In [1]: import numpy as np

In [2]: import numpy.linalg as la

In [3]: np.set_printoptions(precision=2, suppress=True, linewidth=100, sign=" ")

In [4]: rd = lambda a: np.round(a, 2) + 0

In [5]: K = np.loadtxt("sample11.csv", delimiter=",")

In [6]: K
Out[6]: 
array([[ 0.,  1.,  1.,  1.],
       [ 1.,  0.,  1.,  1.],
       [ 1.,  1.,  0.,  1.],
       [ 1.,  1.,  1.,  0.]])

In [7]: vals, vecs = la.eigvalsh(K)
---------------------------------------------------------------------------
ValueError                                Traceback (most recent call last)
Cell In[7], line 1
----> 1 vals, vecs = la.eigvalsh(K)

ValueError: too many values to unpack (expected 2)

In [8]: vals, vecs = la.eigh(K)

In [9]: (vals > 1e-8).sum(), (vals < -1e-8).sum()
Out[9]: (np.int64(1), np.int64(3))

In [10]: rd(np.abs(vecs[:, -1]))
Out[10]: array([ 0.5,  0.5,  0.5,  0.5])

In [11]: rd(vecs.T @ K @ vecs)
Out[11]: 
array([[-1.,  0.,  0.,  0.],
       [ 0., -1.,  0.,  0.],
       [ 0.,  0., -1.,  0.],
       [ 0.,  0.,  0.,  3.]])

In [12]: rd(vals.sum()), np.trace(K)
Out[12]: (np.float64(0.0), np.float64(0.0))

In [13]: T = np.stack([K, -3 * K, K[::-1]])

In [14]: rd(la.norm(T, axis=(1, 2)))
Out[14]: array([  3.46,  10.39,   3.46])

In [15]: rd(la.det(T))
Out[15]: array([  -3., -243.,   -3.])

In [16]: (T @ K.T).shape
Out[16]: (3, 4, 4)

In [17]: rd(la.eigvalsh(K).min())
Out[17]: np.float64(-1.0)

In [18]: [round(float(la.det(K[:i, :i])), 2) + 0 for i in range(1, 5)]
Out[18]: [0.0, -1.0, 2.0, -3.0]

In [19]: vals, vecs = la.eigh(K)

In [20]: x0 = np.array([1, 7, 2, 3])

In [21]: rd(x0 @ K @ x0 / (x0 @ x0)), vals[0], vals[-1]
Out[21]: (np.float64(1.68), np.float64(-1.0), np.float64(3.0))

In [22]: rd(vecs * np.maximum(vals, 0) @ vecs.T)
Out[22]: 
array([[ 0.75,  0.75,  0.75,  0.75],
       [ 0.75,  0.75,  0.75,  0.75],
       [ 0.75,  0.75,  0.75,  0.75],
       [ 0.75,  0.75,  0.75,  0.75]])

In [23]: rd(vecs * np.abs(vals) @ vecs.T)
Out[23]: 
array([[ 1.5,  0.5,  0.5,  0.5],
       [ 0.5,  1.5,  0.5,  0.5],
       [ 0.5,  0.5,  1.5,  0.5],
       [ 0.5,  0.5,  0.5,  1.5]])

In [24]: np.abs(K).sum(axis=1).max(), np.abs(vals).max()
Out[24]: (np.float64(3.0), np.float64(3.0))

In [25]: x0 @ K @ x0
Out[25]: np.float64(106.0)

In [26]: rng = np.random.default_rng(11)

In [27]: t = np.sort(rng.uniform(-2, 2, 43))

In [28]: E = np.c_[t, t ** 2, t ** 3] @ np.array([[1, 3, 2], [1, 0, 3], [3, 3, 0]])

In [29]: rd(E)
Out[29]: 
array([[-18.43, -25.76,   6.89],
       [-17.92, -25.15,   6.73],
       [-13.99, -20.38,   5.42],
       [-12.8 , -18.91,   5.01],
       [ -9.12, -14.3 ,   3.65],
       [ -9.1 , -14.28,   3.65],
       [ -9.03, -14.19,   3.62],
       [ -8.46, -13.45,   3.39],
       [ -7.82, -12.62,   3.14],
       [ -7.8 , -12.6 ,   3.13],
       [ -4.91,  -8.74,   1.9 ],
       [ -4.84,  -8.64,   1.87],
       [ -4.74,  -8.5 ,   1.83],
       [ -4.2 ,  -7.74,   1.58],
       [ -3.5 ,  -6.74,   1.25],
       [ -2.27,  -4.87,   0.63],
       [ -2.22,  -4.8 ,   0.6 ],
       [ -0.94,  -2.56,  -0.09],
       [ -0.85,  -2.37,  -0.14],
       [ -0.68,  -2.  ,  -0.22],
       [ -0.27,  -0.91,  -0.32],
       [ -0.12,  -0.4 ,  -0.21],
       [ -0.06,  -0.2 ,  -0.12],
       [  0.  ,  -0.01,  -0.01],
       [  0.05,   0.14,   0.1 ],
       [  0.05,   0.15,   0.11],
       [  0.26,   0.61,   0.51],
       [  0.29,   0.67,   0.57],
       [  0.65,   1.25,   1.14],
       [  0.77,   1.42,   1.31],
       [  1.07,   1.81,   1.69],
       [  1.9 ,   2.78,   2.58],
       [  2.1 ,   2.99,   2.76],
       [  2.17,   3.08,   2.83],
       [  7.07,   8.04,   6.29],
       [  7.97,   8.93,   6.8 ],
       [  8.97,   9.9 ,   7.35],
       [ 13.14,  13.92,   9.42],
       [ 16.01,  16.67,  10.69],
       [ 16.6 ,  17.24,  10.95],
       [ 19.72,  20.21,  12.23],
       [ 22.31,  22.68,  13.23],
       [ 26.98,  27.13,  14.95]])

In [30]: Xs = E - E.mean(axis=0)

In [31]: Uu, sig, VT = la.svd(Xs, full_matrices=False)

In [32]: rd(Xs.mean(axis=0))
Out[32]: array([ 0.,  0.,  0.])

In [33]: np.searchsorted(np.cumsum(sig ** 2) / (sig ** 2).sum(), 0.9) + 1
Out[33]: np.int64(1)

In [34]: (np.sign(Uu[:, 0]) == np.sign(Uu[0, 0])).astype(int)
Out[34]: 
array([ 1,  1,  1,  1,  1,  1,  1,  1,  1,  1,  1,  1,  1,  1,  1,  1,  1,  1,  1,  1,  1,  0,  0,
        0,  0,  0,  0,  0,  0,  0,  0,  0,  0,  0,  0,  0,  0,  0,  0,  0,  0,  0,  0])

In [35]: rd(sig ** 2 / (sig ** 2).sum())
Out[35]: array([ 0.95,  0.05,  0.  ])

In [36]: x0 = np.array([-2, 0, -2])

In [37]: target = E @ x0

In [38]: c, lr = np.zeros(3), 1 / la.norm(E, 2) ** 2

In [39]: for i in range(4):
    ...:     c -= lr * E.T @ (E @ c - target)
    ...:     if i % 1 == 0: print(i, round(la.norm(E @ c - target), 2))
    ...: 
0 66.21
1 58.68
2 52.02
3 46.12

In [40]: rd(c)
Out[40]: array([-1.05, -0.94, -0.99])

In [41]: rd(la.cond(E))
Out[41]: np.float64(24.51)

In [42]: hat = E @ la.solve(E.T @ E, E.T)

In [43]: rd(la.eigvalsh(hat))
Out[43]: 
array([ 0.,  0.,  0.,  0.,  0.,  0.,  0.,  0.,  0.,  0.,  0.,  0.,  0.,  0.,  0.,  0.,  0.,  0.,
        0.,  0.,  0.,  0.,  0.,  0.,  0.,  0.,  0.,  0.,  0.,  0.,  0.,  0.,  0.,  0.,  0.,  0.,
        0.,  0.,  0.,  0.,  1.,  1.,  1.])

In [44]: rd(hat @ E[:, 0])
Out[44]: 
array([-18.43, -17.92, -13.99, -12.8 ,  -9.12,  -9.1 ,  -9.03,  -8.46,  -7.82,  -7.8 ,  -4.91,
        -4.84,  -4.74,  -4.2 ,  -3.5 ,  -2.27,  -2.22,  -0.94,  -0.85,  -0.68,  -0.27,  -0.12,
        -0.06,   0.  ,   0.05,   0.05,   0.26,   0.29,   0.65,   0.77,   1.07,   1.9 ,   2.1 ,
         2.17,   7.07,   7.97,   8.97,  13.14,  16.01,  16.6 ,  19.72,  22.31,  26.98])

In [45]: G = np.cov(E, rowvar=False)

In [46]: rd(E.std(axis=0))
Out[46]: array([  9.77,  11.97,   4.  ])

In [47]: rd(G)
Out[47]: 
array([[  97.66,  118.56,   23.38],
       [ 118.56,  146.63,   24.29],
       [  23.38,   24.29,   16.38]])

In [48]: rd(np.median(E, axis=0))
Out[48]: array([-0.12, -0.4 ,  2.58])

In [49]: G.shape
Out[49]: (3, 3)

In [50]: Xs = (E - E.mean(axis=0)) / E.std(axis=0)

In [51]: rd(Xs.std(axis=0))
Out[51]: array([ 1.,  1.,  1.])

In [52]: c = la.lstsq(np.delete(Xs, 1, axis=1), Xs[:, 1])[0]

In [53]: rd(c)
Out[53]: array([ 1.06, -0.13])

In [54]: rd(1 - np.var(Xs[:, 1] - np.delete(Xs, 1, axis=1) @ c))
Out[54]: np.float64(0.99)

In [55]: Y = np.array([[3, -3],
    ...:     [-5, 1],
    ...:     [2, 2],
    ...:     [-4, -5],
    ...:     [-5, -5],
    ...:     [-4, 1],
    ...:     [5, -2],
    ...:     [-4, 0],
    ...:     [-1, 3],
    ...:     [-4, 1],
    ...:     [-4, -1],
    ...:     [4, 0],
    ...:     [-5, -1],
    ...:     [-1, 0]])

In [56]: basis = np.array([[7, 9, 5, 3, 0], [1, 7, 3, 5, 5]])

In [57]: F = Y @ basis

In [58]: F
Out[58]: 
array([[ 18,   6,   6,  -6, -15],
       [-34, -38, -22, -10,   5],
       [ 16,  32,  16,  16,  10],
       [-33, -71, -35, -37, -25],
       [-40, -80, -40, -40, -25],
       [-27, -29, -17,  -7,   5],
       [ 33,  31,  19,   5, -10],
       [-28, -36, -20, -12,   0],
       [ -4,  12,   4,  12,  15],
       [-27, -29, -17,  -7,   5],
       [-29, -43, -23, -17,  -5],
       [ 28,  36,  20,  12,   0],
       [-36, -52, -28, -20,  -5],
       [ -7,  -9,  -5,  -3,   0]])

In [59]: # looks like rank 2

In [60]: np.argsort(-la.norm(F, axis=0).round(6), kind="stable")[:3]
Out[60]: array([ 1,  0,  2])

In [61]: rd(la.norm(F, 2) / la.norm(F))
Out[61]: np.float64(0.97)

In [62]: la.matrix_rank(F, rtol=0.1)
Out[62]: np.int64(2)

In [63]: la.cond(F) > 100
Out[63]: np.True_
